$ python3 -q
>>> import numpy as np
>>> np.set_printoptions(precision=2, suppress=True, linewidth=120)
>>> r0 = np.array([1, 2, 3, 0, 1])
>>> K = 4 * np.eye(5) + np.outer(r0, r0)
>>> K
array([[ 5.,  2.,  3.,  0.,  1.],
       [ 2.,  8.,  6.,  0.,  2.],
       [ 3.,  6., 13.,  0.,  3.],
       [ 0.,  0.,  0.,  4.,  0.],
       [ 1.,  2.,  3.,  0.,  5.]])
>>> # symmetric
>>> theta = np.radians(135)
>>> Rm = np.eye(5)
>>> Rm[2, 2] = Rm[0, 0] = np.cos(theta)
>>> Rm[2, 0], Rm[0, 2] = -np.sin(theta), np.sin(theta)
>>> Rm
array([[-0.71,  0.  ,  0.71,  0.  ,  0.  ],
       [ 0.  ,  1.  ,  0.  ,  0.  ,  0.  ],
       [-0.71,  0.  , -0.71,  0.  ,  0.  ],
       [ 0.  ,  0.  ,  0.  ,  1.  ,  0.  ],
       [ 0.  ,  0.  ,  0.  ,  0.  ,  1.  ]])
>>> A2 = K @ Rm.T
>>> print(np.linalg.svd(K, compute_uv=False), np.linalg.svd(A2, compute_uv=False))
[19.  4.  4.  4.  4.] [19.  4.  4.  4.  4.]
>>> print(np.allclose(np.linalg.norm(K, axis=1), np.linalg.norm(A2, axis=1)))
True
>>> np.abs(A2 - K).max(axis=0)
array([ 6.41,  0.  , 24.31,  0.  ,  0.  ])
>>> data = np.loadtxt("layer8.csv", delimiter=",")
>>> data
array([[-0.37, -0.61,  0.71],
       [ 0.78,  0.21,  0.59],
       [-0.51,  0.77,  0.4 ]])
>>> t3 = np.stack([data, 4 * data, data[::-1]])
>>> t3.shape
(3, 3, 3)
>>> np.linalg.matrix_rank(t3)
array([3, 3, 3])
>>> (t3 @ data.T).shape
(3, 3, 3)
>>> np.linalg.matrix_rank(t3.reshape(3, -1))
np.int64(2)
>>> print(np.einsum("bij,cij->bc", t3, t3))
[[ 3. 12.  1.]
 [12. 48.  4.]
 [ 1.  4.  3.]]
>>> r0 = np.array([2, 1, 2])
>>> A2 = data + np.outer(r0, np.eye(3)[2])
>>> np.linalg.matrix_rank(A2 - data)
np.int64(1)
>>> arr = np.loadtxt("data.csv", delimiter=",")
>>> arr
array([[ 0.  ,  0.12, -0.21],
       [ 0.  ,  0.69, -0.9 ],
       [ 0.  ,  0.24, -0.4 ],
       [ 0.  , -0.74,  0.93],
       [ 0.  , -0.69,  0.9 ],
       [ 0.  ,  0.74, -0.93],
       [ 0.  , -0.83,  0.97],
       [ 0.  , -0.83,  0.97],
       [ 0.  ,  0.69, -0.9 ],
       [ 0.  ,  0.  ,  0.  ],
       [ 0.  , -0.69,  0.9 ],
       [ 0.  , -0.54,  0.78],
       [ 0.  , -0.45,  0.69],
       [ 0.  ,  0.89, -0.99],
       [ 0.  ,  0.45, -0.69],
       [ 0.  ,  0.35, -0.56],
       [ 0.  , -0.24,  0.4 ],
       [ 0.  , -0.99,  1.  ],
       [ 0.  , -0.99,  1.  ],
       [ 0.  , -0.93,  0.99],
       [ 0.  , -0.87,  0.98],
       [ 0.  ,  0.89, -0.99],
       [ 0.  ,  0.87, -0.98],
       [ 0.  ,  0.12, -0.21],
       [ 0.  , -0.95,  1.  ]])
>>> # looks like rank 2
>>> rank = np.linalg.matrix_rank(arr)
>>> rank
np.int64(2)
>>> null = np.linalg.svd(arr)[2][rank:].T
>>> np.linalg.matrix_rank(arr.T @ arr), np.linalg.matrix_rank(arr @ arr.T)
(np.int64(2), np.int64(2))
>>> null.shape
(3, 1)
>>> left, s, vt = np.linalg.svd(arr)
>>> vecs = vt[:(s > 1e-8).sum()]
>>> rng = np.random.default_rng(993715)
>>> vec = arr[17] + 4 * arr[22] + rng.integers(2) * np.eye(3)[2]
>>> vec
array([ 0.  ,  2.49, -2.92])
>>> np.linalg.matrix_rank(np.vstack([arr, vec]))
np.int64(2)
>>> np.diag(vecs.T @ vecs)
array([0., 1., 1.])
>>> round(np.linalg.norm(arr, 2) / np.linalg.norm(arr), 2)
np.float64(1.0)
>>> [round(float(x), 2) for x in np.linalg.svd(arr, compute_uv=False)[:3]]
[5.39, 0.33, 0.0]
>>> np.argsort(-np.linalg.norm(arr, axis=0).round(6), kind="stable")[:3]
array([2, 1, 0])
>>> np.linalg.cond(arr) > 100
np.True_
